>>> import numpy as np
>>> np.set_printoptions(precision=1, suppress=True, linewidth=160)
>>> K = np.load("m.npy")
>>> K
array([[-1.2, -0.4,  0.1,  1. ],
       [-0.6, -0.2, -1.4,  1.5],
       [ 0.2,  0.1, -0.4,  1.3],
       [-0.6, -0.2, -1.4,  1.5],
       [-0.7,  1.1,  0.7, -0.5]])
>>> proj = K @ np.linalg.solve(K.T @ K, K.T)
>>> np.diag(proj)
array([1. , 0.5, 1. , 0.5, 1. ])
>>> np.round((np.eye(5) - proj) @ K, 1) + 0
array([[0., 0., 0., 0.],
       [0., 0., 0., 0.],
       [0., 0., 0., 0.],
       [0., 0., 0., 0.],
       [0., 0., 0., 0.]])
>>> np.round(np.linalg.eigvalsh(proj), 1) + 0
array([0., 1., 1., 1., 1.])
>>> np.allclose(proj @ proj, proj)
True
>>> vec = np.array([0, 3, 4, 3])
>>> y = K @ vec
>>> np.round(np.linalg.lstsq(K, y)[0], 1) + 0
array([0., 3., 4., 3.])
>>> y
array([ 2.2, -1.7,  2.6, -1.7,  4.6])
>>> np.round(np.linalg.solve(K.T @ K, K.T @ y), 1) + 0
array([0., 3., 4., 3.])
>>> rng = np.random.default_rng(417243)
>>> y = y + 0.3 * rng.normal(size=5)
>>> y
array([ 2.3, -1.8,  1.9, -1.4,  4.5])
>>> c, *_ = np.linalg.lstsq(K, y)
>>> np.round(K.T @ (y - K @ c), 1) + 0
array([0., 0., 0., 0.])
>>> c
array([-0.5,  2.6,  3.6,  2.4])
>>> c.round()
array([-0.,  3.,  4.,  2.])
>>> round(np.linalg.norm(y - K @ c), 1)
np.float64(0.3)
>>> T = np.stack([K, 5 * K, K[::-1]])
>>> np.linalg.matrix_rank(T.reshape(3, -1))
np.int64(2)
>>> T.shape
(3, 5, 4)
>>> (T @ K.T).shape
(3, 5, 5)
>>> np.einsum("bij,cij->bc", T, T)
array([[ 16.2,  80.8,  11.1],
       [ 80.8, 404.2,  55.3],
       [ 11.1,  55.3,  16.2]])
>>> np.linalg.matrix_rank(T)
array([4, 4, 4])
>>> np.round(np.linalg.norm(K[4] - K[2]), 1)
np.float64(2.5)
>>> np.linalg.norm(K, axis=0)
array([1.6, 1.2, 2.1, 2.7])
>>> np.linalg.norm(K, axis=1).argmax()
np.int64(1)
>>> round(float(np.linalg.norm(K, 2)), 1)
3.5
>>> vec = np.array([1, 2, 2, 0])
>>> h1 = np.maximum(K @ vec, 0)
>>> np.maximum(K @ (3 * vec), 0)
array([0. , 0. , 0. , 0. , 8.7])
>>> np.flatnonzero(h1 > 1e-9)
array([4])
>>> K * (h1 > 1e-9)[:, None]
array([[-0. , -0. ,  0. ,  0. ],
       [-0. , -0. , -0. ,  0. ],
       [ 0. ,  0. , -0. ,  0. ],
       [-0. , -0. , -0. ,  0. ],
       [-0.7,  1.1,  0.7, -0.5]])
>>> W0 = np.array([[0, 1, 1, 0, 3],
...     [0, 0, 3, 3, 2],
...     [0, 0, 3, 1, 3],
...     [0, 0, 0, 3, 3],
...     [0, 0, 0, 0, 3]])
>>> W0
array([[0, 1, 1, 0, 3],
       [0, 0, 3, 3, 2],
       [0, 0, 3, 1, 3],
       [0, 0, 0, 3, 3],
       [0, 0, 0, 0, 3]])
>>> A2 = W0 + rng.integers(-2, 3, (5, 4)) @ rng.integers(-2, 3, (4, 5))
>>> A2
array([[  8,   3,   1,   0,  -5],
       [ -2,  -2,  -1,   3,   5],
       [ -6,  -1,   2,   0,   7],
       [-12,  -2,   0,  -1,  11],
       [  4,   1,   5,   9,   6]])
>>> np.round(np.linalg.svd(A2 - W0, compute_uv=False), 1) + 0
array([20.8, 11.2,  4.5,  0.8,  0. ])
>>> A2 - W0
array([[  8,   2,   0,   0,  -8],
       [ -2,  -2,  -4,   0,   3],
       [ -6,  -1,  -1,  -1,   4],
       [-12,  -2,   0,  -4,   8],
       [  4,   1,   5,   9,   3]])
>>> Uu, sig, Vh = np.linalg.svd(W0)
>>> sig
array([7.8, 3.1, 2.7, 0.8, 0. ])
>>> A2 = Uu[:, :4] @ np.diag(sig[:4]) @ Vh[:4]
>>> np.round(np.linalg.norm(W0 - A2) / np.linalg.norm(W0), 1)
np.float64(0.0)
>>> np.round(np.abs(W0 - A2).max(), 1)
np.float64(0.0)
>>> np.linalg.matrix_rank(W0, rtol=0.05)
np.int64(4)
>>> round(np.linalg.norm(W0 - A2, 2), 1), sig[4]
(np.float64(0.0), np.float64(0.0))
>>> np.linalg.matrix_rank(A2)
np.int64(4)
>>> try:
...     np.linalg.inv(W0)
... except np.linalg.LinAlgError as e:
...     print(e)
... 
Singular matrix
>>> np.linalg.lstsq(W0[:-1].T, W0[-1])[2]
np.int32(4)
>>> np.unique(W0.round(6), axis=0).shape
(5, 5)
>>> np.round(np.trace(np.linalg.pinv(W0) @ W0), 1)
np.float64(4.0)
>>> np.allclose(W0[:-1].T @ np.linalg.lstsq(W0[:-1].T, W0[-1])[0], W0[-1])
True
>>> feats = np.load("block3.npy")
>>> feats
array([[ 3,  0,  0,  0,  0],
       [ 0,  2,  0,  0,  0],
       [ 0,  0,  3,  0,  0],
       [ 0,  0,  0, -1,  0],
       [ 0,  0,  0,  0,  1]])
>>> evals, evecs = np.linalg.eigh(feats)
>>> np.linalg.eigvalsh(feats @ feats)
array([1., 1., 4., 9., 9.])
>>> (evals > 1e-8).sum(), (evals < -1e-8).sum()
(np.int64(4), np.int64(1))
>>> evecs.T @ feats @ evecs
array([[-1.,  0.,  0.,  0.,  0.],
       [ 0.,  1.,  0.,  0.,  0.],
       [ 0.,  0.,  2.,  0.,  0.],
       [ 0.,  0.,  0.,  3.,  0.],
       [ 0.,  0.,  0.,  0.,  3.]])
>>> evals
array([-1.,  1.,  2.,  3.,  3.])
>>> evecs @ np.diag(evals) @ evecs.T
array([[ 3.,  0.,  0.,  0.,  0.],
       [ 0.,  2.,  0.,  0.,  0.],
       [ 0.,  0.,  3.,  0.,  0.],
       [ 0.,  0.,  0., -1.,  0.],
       [ 0.,  0.,  0.,  0.,  1.]])
>>> np.unique(evals.round(6) + 0, return_counts=True)[1]
array([1, 1, 1, 2])
>>> evecs.T @ evecs
array([[1., 0., 0., 0., 0.],
       [0., 1., 0., 0., 0.],
       [0., 0., 1., 0., 0.],
       [0., 0., 0., 1., 0.],
       [0., 0., 0., 0., 1.]])
>>> Q, evecs = np.linalg.qr(feats[:, :2])[0], np.linalg.qr(feats[:, 2:])[0]
>>> sig = np.linalg.svd(Q.T @ evecs, compute_uv=False)
>>> (sig > 0.9).sum()
np.int64(0)
>>> evals, evecs = np.linalg.eigh(feats)
>>> vec = np.array([-3, 2, -2, 3, 2])
>>> vec @ feats @ vec / (vec @ vec), evals[0], evals[-1]
(np.float64(1.4), np.float64(-1.0), np.float64(3.0))
>>> vec @ feats @ vec
np.int64(42)
>>> evecs * np.maximum(evals, 0) @ evecs.T
array([[3., 0., 0., 0., 0.],
       [0., 2., 0., 0., 0.],
       [0., 0., 3., 0., 0.],
       [0., 0., 0., 0., 0.],
       [0., 0., 0., 0., 1.]])
>>> np.abs(feats).sum(axis=1).max(), np.abs(evals).max()
(np.int64(3), np.float64(3.0))
>>> lab = rng.permutation(5)
>>> lab
array([3, 2, 0, 4, 1])
>>> A2 = feats[lab][:, lab]
>>> np.allclose(A2, feats)
False
>>> np.trace(A2)
np.int64(8)
>>> round(float(np.linalg.det(A2)), 1), np.round(np.linalg.det(feats[lab]), 1)
(-18.0, np.float64(-18.0))
>>> A2
array([[-1,  0,  0,  0,  0],
       [ 0,  3,  0,  0,  0],
       [ 0,  0,  3,  0,  0],
       [ 0,  0,  0,  1,  0],
       [ 0,  0,  0,  0,  2]])
>>> u = np.array([1, 0, 3, 3, 3])
>>> g = np.array([2, -3, 2, -2, -2])
>>> M = u[:, None] + g[None, :]
>>> M
array([[ 3, -2,  3, -1, -1],
       [ 2, -3,  2, -2, -2],
       [ 5,  0,  5,  1,  1],
       [ 5,  0,  5,  1,  1],
       [ 5,  0,  5,  1,  1]])
>>> Uu, sig, Vh = np.linalg.svd(M)
>>> sig.round(1) + 0
array([13.4,  5.1,  0. ,  0. ,  0. ])
>>> np.argmax(sig[:-1] / (sig[1:] + 1e-6)) + 1
np.int64(2)
>>> A2 = Uu[:, :2] @ np.diag(sig[:2]) @ Vh[:2]
>>> np.linalg.matrix_rank(M, rtol=0.05)
np.int64(2)
>>> A2.round(1) + 0
array([[ 3., -2.,  3., -1., -1.],
       [ 2., -3.,  2., -2., -2.],
       [ 5.,  0.,  5.,  1.,  1.],
       [ 5.,  0.,  5.,  1.,  1.],
       [ 5.,  0.,  5.,  1.,  1.]])
>>> np.round(np.linalg.norm(M - A2, 2), 1), np.round(sig[2], 1)
(np.float64(0.0), np.float64(0.0))
>>> F = np.load("mat.npy")
>>> F
array([[ 1.,  0.,  0.],
       [ 0., -2., -3.],
       [ 0., -2.,  3.]])
>>> feats @ feats
array([[9, 0, 0, 0, 0],
       [0, 4, 0, 0, 0],
       [0, 0, 9, 0, 0],
       [0, 0, 0, 1, 0],
       [0, 0, 0, 0, 1]])
>>> np.flatnonzero(np.linalg.matrix_power((feats != 0) + (feats.T != 0) + np.eye(5), 5)[2])
array([2])
>>> np.sort(np.linalg.eigvals(feats).real)
array([-1.,  1.,  2.,  3.,  3.])
>>> round(float(np.linalg.det(feats)), 1)
-18.0
>>> (np.linalg.matrix_power((F != 0) + (F.T != 0) + np.eye(3), 3) > 0).astype(int)
array([[1, 0, 0],
       [0, 1, 1],
       [0, 1, 1]])
>>> np.flatnonzero(np.linalg.matrix_power((F != 0) + (F.T != 0) + np.eye(3), 3)[2])
array([1, 2])
>>> F @ F
array([[ 1.,  0.,  0.],
       [ 0., 10., -3.],
       [ 0., -2., 15.]])
>>> np.sort(np.linalg.eigvals(F).real)
array([-3.,  1.,  4.])
>>> np.linalg.norm(F, axis=0)
array([1. , 2.8, 4.2])
>>> F.T @ F
array([[ 1.,  0.,  0.],
       [ 0.,  8.,  0.],
       [ 0.,  0., 18.]])
>>> np.linalg.pinv(F)
array([[ 1. ,  0. ,  0. ],
       [ 0. , -0.2, -0.2],
       [ 0. , -0.2,  0.2]])
>>> A2 = F / np.sqrt((F ** 2).mean(axis=1, keepdims=True))
>>> A2[1]
array([ 0. , -1. , -1.4])
>>> F - F.mean(axis=1, keepdims=True)
array([[ 0.7, -0.3, -0.3],
       [ 1.7, -0.3, -1.3],
       [-0.3, -2.3,  2.7]])
>>> vec = np.array([-2, -1, -2])
>>> y = F @ vec
>>> y
array([-2.,  8., -4.])
>>> np.linalg.solve(F, y)
array([-2., -1., -2.])
>>> np.linalg.solve(F, F[:, 1])
array([0., 1., 0.])
>>> m1 = np.load("test16.npy")
>>> m1
array([[ 7., -6., -2., -4.],
       [-6., 12.,  3.,  6.],
       [-2.,  3.,  4.,  2.],
       [-4.,  6.,  2.,  7.]])
>>> def softmax(z):
...     e = np.exp(z - z.max(axis=-1, keepdims=True))
...     return e / e.sum(axis=-1, keepdims=True)
... 
>>> np.round(softmax(m1[1] + -1), 1) + 0
array([0., 1., 0., 0.])
>>> att = m1 @ m1.T / np.sqrt(4)
>>> softmax(att)[1] @ m1
array([-6., 12.,  3.,  6.])
>>> np.round(softmax(att + np.triu(np.full(att.shape, -np.inf), 1)), 1) + 0
array([[1., 0., 0., 0.],
       [0., 1., 0., 0.],
       [0., 1., 0., 0.],
       [0., 1., 0., 0.]])
>>> evals, evecs = np.linalg.eigvalsh(m1)
Traceback (most recent call last):
  File "<python-input-121>", line 1, in <module>
    evals, evecs = np.linalg.eigvalsh(m1)
    ^^^^^^^^^^^^
ValueError: too many values to unpack (expected 2)
>>> evals, evecs = np.linalg.eigh(m1)
>>> round(evals.sum(), 1), np.trace(m1)
(np.float64(30.0), np.float64(30.0))
>>> np.abs(evecs[:, -1]).round(6).argmax()
np.int64(1)
>>> (evals > 1e-8).sum(), (evals < -1e-8).sum()
(np.int64(4), np.int64(0))
>>> evecs @ np.diag(evals) @ evecs.T
array([[ 7., -6., -2., -4.],
       [-6., 12.,  3.,  6.],
       [-2.,  3.,  4.,  2.],
       [-4.,  6.,  2.,  7.]])
>>> np.linalg.eigvalsh(m1 + -2 * np.eye(4))
array([ 1.,  1.,  1., 19.])
>>> np.round(evecs.T @ m1 @ evecs, 1) + 0
array([[ 3.,  0.,  0.,  0.],
       [ 0.,  3.,  0.,  0.],
       [ 0.,  0.,  3.,  0.],
       [ 0.,  0.,  0., 21.]])
>>> np.unique(evals.round(6) + 0, return_counts=True)[1]
array([3, 1])
>>> evals
array([ 3.,  3.,  3., 21.])
>>> np.abs(evecs[:, -1])
array([0.5, 0.7, 0.2, 0.5])
>>> A2 = m1 + rng.integers(-2, 3, (4, 1)) @ rng.integers(-2, 3, (1, 4))
>>> A2
array([[ 7., -6., -2., -4.],
       [-6.,  8.,  5., 10.],
       [-2.,  5.,  3.,  0.],
       [-4.,  2.,  4., 11.]])
>>> np.round(np.linalg.svd(A2 - m1, compute_uv=False), 1) + 0
array([9., 0., 0., 0.])
>>> np.abs(A2 - m1).sum(axis=1)
array([ 0., 10.,  5., 10.])
>>> A2 - m1
array([[ 0.,  0.,  0.,  0.],
       [ 0., -4.,  2.,  4.],
       [ 0.,  2., -1., -2.],
       [ 0., -4.,  2.,  4.]])
>>> Q = A2.astype(float).copy()
>>> for j in range(4):
...     Q[:, j] -= Q[:, :j] @ (Q[:, :j].T @ Q[:, j])
...     Q[:, j] /= np.linalg.norm(Q[:, j])
... 
>>> np.round(Q.T @ Q, 1) + 0
array([[1., 0., 0., 0.],
       [0., 1., 0., 0.],
       [0., 0., 1., 0.],
       [0., 0., 0., 1.]])
>>> np.round(Q.T @ A2, 1) + 0
array([[ 10.2, -10.5,  -6.4, -12.9],
       [  0. ,   4.2,   1.7,  -2.3],
       [  0. ,   0. ,   3.1,   7.4],
       [  0. ,   0. ,   0. ,   3.4]])
>>> Q
array([[ 0.7,  0.3,  0.6,  0.3],
       [-0.6,  0.4,  0.2,  0.7],
       [-0.2,  0.7,  0.2, -0.7],
       [-0.4, -0.5,  0.7, -0.2]])
>>> u = np.array([-1, -2, 0, 0])
>>> A2 = Q + np.outer(u, np.eye(4)[0])
>>> round(float(np.linalg.det(A2) / np.linalg.det(Q)), 1), round(1 + np.linalg.solve(Q, u)[0], 1)
(1.5, np.float64(1.5))
>>> np.linalg.matrix_rank(np.linalg.inv(A2) - np.linalg.inv(Q), tol=1e-8)
np.int64(1)
>>> A2
array([[-0.3,  0.3,  0.6,  0.3],
       [-2.6,  0.4,  0.2,  0.7],
       [-0.2,  0.7,  0.2, -0.7],
       [-0.4, -0.5,  0.7, -0.2]])
>>> A = np.diag(20 * np.array([-2, 1, -1, -2])) + np.array([[0, 0, 0, 0], [2, 3, 2, 3], [3, 2, 1, 0], [0, 3, 3, 1]])
>>> A
array([[-40,   0,   0,   0],
       [  2,  23,   2,   3],
       [  3,   2, -19,   0],
       [  0,   3,   3, -39]])
>>> np.sort(np.linalg.eigvals(W0))
array([0., 0., 3., 3., 3.])
>>> W0 @ W0
array([[ 0,  0,  6,  4, 14],
       [ 0,  0,  9, 12, 24],
       [ 0,  0,  9,  6, 21],
       [ 0,  0,  0,  9, 18],
       [ 0,  0,  0,  0,  9]])
>>> [int(np.linalg.matrix_rank(np.linalg.matrix_power(W0, p))) for p in range(1, 6)]
[4, 3, 3, 3, 3]
>>> lab = rng.permutation(4)
>>> A2 = A[:, lab] * rng.choice([-1, 1], 4)
>>> A2
array([[  0,   0, -40,   0],
       [  3,  23,   2,  -2],
       [  0,   2,   3,  19],
       [-39,   3,   0,  -3]])
>>> Uu, _, Vh = np.linalg.svd(A.T @ A2)
>>> lab
array([3, 1, 0, 2])
>>> np.round(Uu @ Vh, 1) + 0
array([[ 0.,  0.,  1.,  0.],
       [ 0.,  1.,  0.,  0.],
       [ 0.,  0.,  0., -1.],
       [ 1.,  0.,  0.,  0.]])
>>> np.round(softmax(A[0] + 5), 1) + 0
array([0. , 0.3, 0.3, 0.3])
>>> np.round(softmax(A[0]), 1) + 0
array([0. , 0.3, 0.3, 0.3])
>>> softmax(A).sum(axis=1)
array([1., 1., 1., 1.])
>>> att = A @ A.T / np.sqrt(4)
>>> softmax(att).round(6).argmax(axis=1)
array([0, 1, 2, 3])
>>> softmax(att)[0] @ A
array([-40.,   0.,   0.,   0.])
>>> np.round(softmax(att + np.triu(np.full(att.shape, -np.inf), 1)), 1) + 0
array([[1., 0., 0., 0.],
       [0., 1., 0., 0.],
       [0., 0., 1., 0.],
       [0., 0., 0., 1.]])
>>> A2 = np.array([[2, 1, -3, -2, 2, 2],
...     [2, 0, 1, 0, -1, 2],
...     [-1, 0, 0, 3, 0, 3],
...     [-3, 1, 3, 2, -1, -2],
...     [1, 2, 1, -1, -1, -1],
...     [0, -2, 0, -1, 0, 2]])
>>> J = A2 + A2.T
>>> J
array([[ 4,  3, -4, -5,  3,  2],
       [ 3,  0,  1,  1,  1,  0],
       [-4,  1,  0,  6,  1,  3],
       [-5,  1,  6,  4, -2, -3],
       [ 3,  1,  1, -2, -2, -1],
       [ 2,  0,  3, -3, -1,  4]])
>>> A2 = np.linalg.inv(J)
>>> np.round(np.linalg.inv(A2), 1) + 0
array([[ 4.,  3., -4., -5.,  3.,  2.],
       [ 3.,  0.,  1.,  1.,  1.,  0.],
       [-4.,  1.,  0.,  6.,  1.,  3.],
       [-5.,  1.,  6.,  4., -2., -3.],
       [ 3.,  1.,  1., -2., -2., -1.],
       [ 2.,  0.,  3., -3., -1.,  4.]])
>>> np.allclose(A2, J.T)
False
>>> A2.round(1) + 0
array([[ 0. ,  0.2,  0. , -0.1,  0.1,  0. ],
       [ 0.2, -0.1,  0.1,  0.1,  0.2,  0. ],
       [ 0. ,  0.1, -0.1,  0.1, -0.1,  0.1],
       [-0.1,  0.1,  0.1,  0. ,  0.1, -0.1],
       [ 0.1,  0.2, -0.1,  0.1, -0.4,  0. ],
       [ 0. ,  0. ,  0.1, -0.1,  0. ,  0.1]])
>>> np.linalg.det(J) * A2
array([[  356., -2203.,  -266.,   764., -1566.,   203.],
       [-2203.,   678., -1584., -1429., -2611.,   565.],
       [ -266., -1584.,   886., -1533.,  1445., -1320.],
       [  764., -1429., -1533.,   540., -1299.,   848.],
       [-1566., -2611.,  1445., -1299.,  4552.,  -137.],
       [  203.,   565., -1320.,   848.,  -137., -1568.]])
>>> round(np.linalg.slogdet(J)[0], 1)
np.float64(-1.0)
